% python3 -q
>>> import numpy as np
>>> import numpy.linalg as la
>>> np.set_printoptions(precision=3, suppress=True, linewidth=160, sign=" ")
>>> F = np.load("out12.npy")
>>> F
array([[ 0.,  0.,  3.,  0.,  3.,  2.,  1.],
       [ 0.,  1.,  0.,  2.,  2.,  5.,  2.],
       [ 0.,  2.,  3.,  0.,  0.,  2.,  3.],
       [ 0.,  1.,  3.,  0.,  3.,  5.,  0.],
       [ 3.,  0.,  2.,  3.,  3.,  5.,  3.],
       [ 0.,  0.,  0.,  0.,  0.,  3.,  3.],
       [ 0.,  0.,  0.,  0.,  0.,  4.,  1.]])
>>> Q, vecs = la.qr(F[:, :3])[0], la.qr(F[:, 3:])[0]
>>> sig = la.svd(Q.T @ vecs, compute_uv=False)
>>> sig
array([ 0.989,  0.881,  0.52 ])
>>> round(float(la.norm(Q @ Q.T - vecs @ vecs.T, 2)), 3)
1.0
>>> np.degrees(np.arccos(sig.clip(0, 1)))
array([  8.55 ,  28.204,  58.65 ])
>>> rng = np.random.default_rng(692)
>>> lab = rng.permutation(7)
>>> lab
array([ 4,  1,  2,  6,  3,  5,  0])
>>> A2 = F[lab][:, lab]
>>> np.trace(A2)
np.float64(11.0)
>>> np.round(la.det(A2), 3), round(la.det(F[lab]), 3)
(np.float64(-486.0), np.float64(486.0))
>>> np.trace(F)
np.float64(11.0)
>>> np.allclose(F @ F.T, F.T @ F)
False
>>> assert F == F.T
Traceback (most recent call last):
  File "<python-input-18>", line 1, in <module>
    assert F == F.T
           ^^^^^^^^
ValueError: The truth value of an array with more than one element is ambiguous. Use a.any() or a.all()
>>> np.sort(np.abs(la.eigvals(F)))
array([ 0.455,  1.606,  2.374,  2.374,  3.   ,  5.606,  7.018])
>>> np.allclose(F, F.T)
False
>>> F @ F
array([[  9.,   6.,  15.,   9.,   9.,  31.,  25.],
       [  6.,   3.,  10.,   8.,  14.,  48.,  25.],
       [  0.,   8.,   9.,   4.,   4.,  34.,  22.],
       [  9.,   7.,  15.,  11.,  11.,  41.,  35.],
       [  9.,   7.,  30.,   9.,  27.,  67.,  36.],
       [  0.,   0.,   0.,   0.,   0.,  21.,  12.],
       [  0.,   0.,   0.,   0.,   0.,  16.,  13.]])
>>> la.matrix_power(F, 4)
array([[  279.,   318.,   735.,   369.,   567.,  3100.,  2041.],
       [  270.,   279.,   750.,   332.,   602.,  3344.,  2130.],
       [  120.,   152.,   341.,   180.,   300.,  2188.,  1376.],
       [  321.,   349.,   835.,   417.,   657.,  3734.,  2458.],
       [  447.,   567.,  1420.,   599.,  1127.,  5796.,  3619.],
       [    0.,     0.,     0.,     0.,     0.,   633.,   408.],
       [    0.,     0.,     0.,     0.,     0.,   544.,   361.]])
>>> round(float(la.det(F)), 3)
-486.0
